% python3 -q
>>> import numpy as np
>>> from numpy import linalg as LA
>>> np.set_printoptions(precision=2, suppress=True, linewidth=200, sign=" ")
>>> J = np.loadtxt("run16.csv", delimiter=",")
>>> J
array([[ 0.,  1.,  1.,  0.,  1., -1., -3.,  1.,  3., -1., -2.,  2.],
       [ 0.,  0.,  2., -3., -2., -2.,  1.,  0.,  2.,  2.,  3.,  2.],
       [ 0.,  0.,  0., -1.,  1.,  1., -1., -2.,  1., -1., -2.,  3.],
       [ 0.,  0.,  0.,  0.,  3.,  3.,  1.,  1.,  1., -1.,  2., -2.],
       [ 0.,  0.,  0.,  0.,  0.,  0.,  1., -1.,  1.,  0., -3.,  0.],
       [ 0.,  0.,  0.,  0.,  0.,  0.,  0.,  1.,  0., -3., -3., -1.],
       [ 0.,  0.,  0.,  0.,  0.,  0.,  0.,  3.,  1., -3.,  1.,  3.],
       [ 0.,  0.,  0.,  0.,  0.,  0.,  0.,  0.,  3.,  0., -3.,  0.],
       [ 0.,  0.,  0.,  0.,  0.,  0.,  0.,  0.,  0.,  1., -1.,  3.],
       [ 0.,  0.,  0.,  0.,  0.,  0.,  0.,  0.,  0.,  0.,  3.,  3.],
       [ 0.,  0.,  0.,  0.,  0.,  0.,  0.,  0.,  0.,  0.,  0.,  2.],
       [ 0.,  0.,  0.,  0.,  0.,  0.,  0.,  0.,  0.,  0.,  0.,  0.]])
>>> round(LA.norm(J, 2) / LA.norm(J), 2)
np.float64(0.55)
>>> LA.cond(J) > 100
np.True_
>>> LA.matrix_rank(J, rtol=0.1)
np.int64(8)
>>> rng = np.random.default_rng(77)
>>> labels = rng.permutation(12)
>>> labels
array([  8,   6,   2,   1,   7,  11,   0,   5,   3,   4,  10,   9])
>>> A2 = J[labels][:, labels]
>>> A2
array([[ 0.,  0.,  0.,  0.,  0.,  3.,  0.,  0.,  0.,  0., -1.,  1.],
       [ 1.,  0.,  0.,  0.,  3.,  3.,  0.,  0.,  0.,  0.,  1., -3.],
       [ 1., -1.,  0.,  0., -2.,  3.,  0.,  1., -1.,  1., -2., -1.],
       [ 2.,  1.,  2.,  0.,  0.,  2.,  0., -2., -3., -2.,  3.,  2.],
       [ 3.,  0.,  0.,  0.,  0.,  0.,  0.,  0.,  0.,  0., -3.,  0.],
       [ 0.,  0.,  0.,  0.,  0.,  0.,  0.,  0.,  0.,  0.,  0.,  0.],
       [ 3., -3.,  1.,  1.,  1.,  2.,  0., -1.,  0.,  1., -2., -1.],
       [ 0.,  0.,  0.,  0.,  1., -1.,  0.,  0.,  0.,  0., -3., -3.],
       [ 1.,  1.,  0.,  0.,  1., -2.,  0.,  3.,  0.,  3.,  2., -1.],
       [ 1.,  1.,  0.,  0., -1.,  0.,  0.,  0.,  0.,  0., -3.,  0.],
       [ 0.,  0.,  0.,  0.,  0.,  2.,  0.,  0.,  0.,  0.,  0.,  0.],
       [ 0.,  0.,  0.,  0.,  0.,  3.,  0.,  0.,  0.,  0.,  3.,  0.]])
>>> np.allclose(A2, J)
False
>>> np.diag(A2)
array([ 0.,  0.,  0.,  0.,  0.,  0.,  0.,  0.,  0.,  0.,  0.,  0.])
>>> np.sort(np.abs(LA.eigvals(A2)))
array([ 0.,  0.,  0.,  0.,  0.,  0.,  0.,  0.,  0.,  0.,  0.,  0.])
>>> np.round(J @ LA.pinv(J) @ J, 2) + 0
array([[ 0.,  1.,  1.,  0.,  1., -1., -3.,  1.,  3., -1., -2.,  2.],
       [ 0.,  0.,  2., -3., -2., -2.,  1.,  0.,  2.,  2.,  3.,  2.],
       [ 0.,  0.,  0., -1.,  1.,  1., -1., -2.,  1., -1., -2.,  3.],
       [ 0.,  0.,  0.,  0.,  3.,  3.,  1.,  1.,  1., -1.,  2., -2.],
       [ 0.,  0.,  0.,  0.,  0.,  0.,  1., -1.,  1.,  0., -3.,  0.],
       [ 0.,  0.,  0.,  0.,  0.,  0.,  0.,  1.,  0., -3., -3., -1.],
       [ 0.,  0.,  0.,  0.,  0.,  0.,  0.,  3.,  1., -3.,  1.,  3.],
       [ 0.,  0.,  0.,  0.,  0.,  0.,  0.,  0.,  3.,  0., -3.,  0.],
       [ 0.,  0.,  0.,  0.,  0.,  0.,  0.,  0.,  0.,  1., -1.,  3.],
       [ 0.,  0.,  0.,  0.,  0.,  0.,  0.,  0.,  0.,  0.,  3.,  3.],
       [ 0.,  0.,  0.,  0.,  0.,  0.,  0.,  0.,  0.,  0.,  0.,  2.],
       [ 0.,  0.,  0.,  0.,  0.,  0.,  0.,  0.,  0.,  0.,  0.,  0.]])
>>> np.allclose(J[:-1].T @ LA.lstsq(J[:-1].T, J[-1])[0], J[-1])
True
>>> round(float(np.trace(LA.pinv(J) @ J)), 2)
10.0
>>> np.unique(J.round(6), axis=0).shape
(12, 12)
>>> [int(LA.matrix_rank(LA.matrix_power(J, p))) for p in range(1, 13)]
[10, 9, 8, 7, 6, 5, 4, 3, 2, 1, 0, 0]
>>> np.sort(LA.eigvals(J))
array([ 0.,  0.,  0.,  0.,  0.,  0.,  0.,  0.,  0.,  0.,  0.,  0.])
>>> LA.matrix_rank(J - J[0, 0] * np.eye(12))
np.int64(10)
>>> J @ J
array([[  0.,   0.,   2.,  -4.,  -1.,  -1.,   1., -13.,   4.,  16., -11.,  -1.],
       [  0.,   0.,   0.,  -2.,  -7.,  -7.,  -7.,  -4.,  -2.,   6.,   7.,  35.],
       [  0.,   0.,   0.,   0.,  -3.,  -3.,   0.,  -4.,  -7.,   2.,  -7.,  -6.],
       [  0.,   0.,   0.,   0.,   0.,   0.,   3.,   3.,   7., -11., -24.,   4.],
       [  0.,   0.,   0.,   0.,   0.,   0.,   0.,   3.,  -2.,  -2.,   3.,   0.],
       [  0.,   0.,   0.,   0.,   0.,   0.,   0.,   0.,   3.,   0., -12., -15.],
       [  0.,   0.,   0.,   0.,   0.,   0.,   0.,   0.,   9.,   1., -19.,  -4.],
       [  0.,   0.,   0.,   0.,   0.,   0.,   0.,   0.,   0.,   3.,  -3.,   3.],
       [  0.,   0.,   0.,   0.,   0.,   0.,   0.,   0.,   0.,   0.,   3.,   1.],
       [  0.,   0.,   0.,   0.,   0.,   0.,   0.,   0.,   0.,   0.,   0.,   6.],
       [  0.,   0.,   0.,   0.,   0.,   0.,   0.,   0.,   0.,   0.,   0.,   0.],
       [  0.,   0.,   0.,   0.,   0.,   0.,   0.,   0.,   0.,   0.,   0.,   0.]])
>>> A2 = np.array([[0, -3, 3, -5, -2, 4, 5],
...     [1, 2, 5, 2, 4, -4, 2],
...     [-3, 5, 2, -3, 0, -5, 0],
...     [-5, 3, 0, -2, -5, 1, 4],
...     [3, 0, 5, 2, 4, -1, -1],
...     [-3, 2, 3, 1, -5, 0, 0],
...     [0, -4, 5, 1, 3, -3, 3]])
>>> C = np.array([[4, -1, -2, -1], [-1, 0, 2, -2], [5, -3, 3, 5], [4, -4, -4, -5]])
>>> K = np.block([[A2, np.zeros((7, 4))], [np.zeros((4, 7)), C]])
>>> K
array([[ 0., -3.,  3., -5., -2.,  4.,  5.,  0.,  0.,  0.,  0.],
       [ 1.,  2.,  5.,  2.,  4., -4.,  2.,  0.,  0.,  0.,  0.],
       [-3.,  5.,  2., -3.,  0., -5.,  0.,  0.,  0.,  0.,  0.],
       [-5.,  3.,  0., -2., -5.,  1.,  4.,  0.,  0.,  0.,  0.],
       [ 3.,  0.,  5.,  2.,  4., -1., -1.,  0.,  0.,  0.,  0.],
       [-3.,  2.,  3.,  1., -5.,  0.,  0.,  0.,  0.,  0.,  0.],
       [ 0., -4.,  5.,  1.,  3., -3.,  3.,  0.,  0.,  0.,  0.],
       [ 0.,  0.,  0.,  0.,  0.,  0.,  0.,  4., -1., -2., -1.],
       [ 0.,  0.,  0.,  0.,  0.,  0.,  0., -1.,  0.,  2., -2.],
       [ 0.,  0.,  0.,  0.,  0.,  0.,  0.,  5., -3.,  3.,  5.],
       [ 0.,  0.,  0.,  0.,  0.,  0.,  0.,  4., -4., -4., -5.]])
>>> vec = np.array([5, 1, 1, 2, 0, 1, 1, 5, 5, 1, 1])
>>> y = K @ vec
>>> c, lr = np.zeros(11), 1 / LA.norm(K, 2) ** 2
>>> for i in range(50):
...     c -= lr * K.T @ (K @ c - y)
...     if i % 10 == 0: print(i, round(LA.norm(K @ c - y), 2))
... 
0 23.11
10 10.9
20 8.46
30 7.17
40 6.32
>>> c
array([ 3.02,  0.84,  1.38,  1.92,  1.39,  2.15,  0.16,  2.91,  2.02,  0.09,  2.  ])
>>> round(LA.cond(K), 2)
np.float64(22.18)
>>> gram = K.T @ K
>>> LA.svd(K, compute_uv=False) ** 2
array([ 192.79,  129.52,  104.86,   89.55,   71.97,   29.57,   17.08,    8.78,    8.57,    1.91,    0.39])
>>> np.diag(gram)
array([ 53.,  67.,  97.,  48.,  95.,  68.,  55.,  58.,  26.,  33.,  55.])
>>> LA.matrix_rank(gram)
np.int64(11)
>>> (K @ K.T).shape
(11, 11)
>>> np.allclose(gram, gram.T)
True
>>> q, _ = LA.qr(np.array([[-1.3, 1.0, 0.2, 0.5, -0.6, -0.2],
...     [0.7, 1.3, 1.8, 0.0, 0.2, 0.7],
...     [0.8, -1.5, 0.0, 0.9, 1.4, 0.3],
...     [0.3, 1.6, -2.0, -0.2, 0.7, -0.6],
...     [0.5, -0.7, -0.4, -1.1, 0.6, -1.5],
...     [1.4, 1.2, -0.9, -0.6, 0.4, 0.2],
...     [-0.6, 1.0, 1.7, -2.0, -1.2, 1.2],
...     [0.8, -0.3, 1.4, -1.0, 0.9, 0.7],
...     [-2.0, -0.2, 1.5, 0.3, -0.3, 0.7]]))
>>> W0 = q @ q.T
>>> W0.round(2) + 0
array([[ 0.4 ,  0.2 , -0.23,  0.16,  0.  , -0.14, -0.09, -0.19,  0.24],
       [ 0.2 ,  0.88, -0.05, -0.09, -0.04,  0.09, -0.07,  0.19, -0.06],
       [-0.23, -0.05,  0.57, -0.01, -0.13, -0.01, -0.29,  0.27,  0.12],
       [ 0.16, -0.09, -0.01,  0.83,  0.05,  0.3 , -0.07,  0.05,  0.1 ],
       [ 0.  , -0.04, -0.13,  0.05,  0.9 , -0.15, -0.07,  0.18, -0.09],
       [-0.14,  0.09, -0.01,  0.3 , -0.15,  0.4 ,  0.11,  0.08, -0.29],
       [-0.09, -0.07, -0.29, -0.07, -0.07,  0.11,  0.77,  0.2 ,  0.11],
       [-0.19,  0.19,  0.27,  0.05,  0.18,  0.08,  0.2 ,  0.54,  0.16],
       [ 0.24, -0.06,  0.12,  0.1 , -0.09, -0.29,  0.11,  0.16,  0.69]])
>>> # null space of dimension 3
>>> A2 = W0 + rng.integers(-2, 3, (9, 6)) @ rng.integers(-2, 3, (6, 9))
>>> A2
array([[  1.4 ,   0.2 ,  -3.23,   2.16,   2.  ,   6.86,   7.91,  -1.19,   2.24],
       [ 11.2 ,   0.88,   1.95,   5.91, -10.04, -12.91,  -8.07,   2.19,  -0.06],
       [  2.77,  -0.05,  -2.43,   2.99,   8.87,   2.99,   3.71,   3.27,   0.12],
       [-21.84,  -6.09,   5.99, -11.17,   8.05,  10.3 ,   3.93,  -7.95,   2.1 ],
       [ -5.  ,  -2.04,   2.87,  -1.95,   0.9 ,   0.85,   1.93,   1.18,   1.91],
       [  3.86,  -1.91,  -0.01,   3.3 ,  -5.15,   2.4 ,   6.11,   5.08,  -0.29],
       [ -4.09,  -8.07,   7.71,  -3.07, -10.07,  -5.89,  -4.23,  -4.8 ,  -0.89],
       [  4.81,  -5.81,   6.27,   5.05,  -5.82,  -8.92,  -0.8 ,   4.54,   3.16],
       [  8.24,   3.94,  -4.88,   6.1 ,   7.91,   1.71,   6.11,  13.16,   0.69]])
>>> np.round(LA.svd(A2 - W0, compute_uv=False), 2) + 0
array([ 39.48,  31.7 ,  14.03,  10.2 ,   5.98,   3.66,   0.  ,   0.  ,   0.  ])
>>> A2 - W0
array([[  1.,   0.,  -3.,   2.,   2.,   7.,   8.,  -1.,   2.],
       [ 11.,   0.,   2.,   6., -10., -13.,  -8.,   2.,   0.],
       [  3.,   0.,  -3.,   3.,   9.,   3.,   4.,   3.,   0.],
       [-22.,  -6.,   6., -12.,   8.,  10.,   4.,  -8.,   2.],
       [ -5.,  -2.,   3.,  -2.,   0.,   1.,   2.,   1.,   2.],
       [  4.,  -2.,   0.,   3.,  -5.,   2.,   6.,   5.,   0.],
       [ -4.,  -8.,   8.,  -3., -10.,  -6.,  -5.,  -5.,  -1.],
       [  5.,  -6.,   6.,   5.,  -6.,  -9.,  -1.,   4.,   3.],
       [  8.,   4.,  -5.,   6.,   8.,   2.,   6.,  13.,   0.]])
>>> Uu, sigma, VT = LA.svd(W0)
>>> vecs = VT[:(sigma > 1e-8).sum()]
>>> vec = W0[0] + 4 * W0[3] + rng.integers(2) * np.eye(9)[3]
>>> vec.round(2) + 0
array([ 1.03, -0.17, -0.28,  4.48,  0.19,  1.05, -0.39,  0.  ,  0.63])
>>> np.allclose(vecs.T @ vecs @ vec, vec)
False
>>> np.round(vecs.T @ vecs, 2) + 0
array([[ 0.4 ,  0.2 , -0.23,  0.16,  0.  , -0.14, -0.09, -0.19,  0.24],
       [ 0.2 ,  0.88, -0.05, -0.09, -0.04,  0.09, -0.07,  0.19, -0.06],
       [-0.23, -0.05,  0.57, -0.01, -0.13, -0.01, -0.29,  0.27,  0.12],
       [ 0.16, -0.09, -0.01,  0.83,  0.05,  0.3 , -0.07,  0.05,  0.1 ],
       [ 0.  , -0.04, -0.13,  0.05,  0.9 , -0.15, -0.07,  0.18, -0.09],
       [-0.14,  0.09, -0.01,  0.3 , -0.15,  0.4 ,  0.11,  0.08, -0.29],
       [-0.09, -0.07, -0.29, -0.07, -0.07,  0.11,  0.77,  0.2 ,  0.11],
       [-0.19,  0.19,  0.27,  0.05,  0.18,  0.08,  0.2 ,  0.54,  0.16],
       [ 0.24, -0.06,  0.12,  0.1 , -0.09, -0.29,  0.11,  0.16,  0.69]])
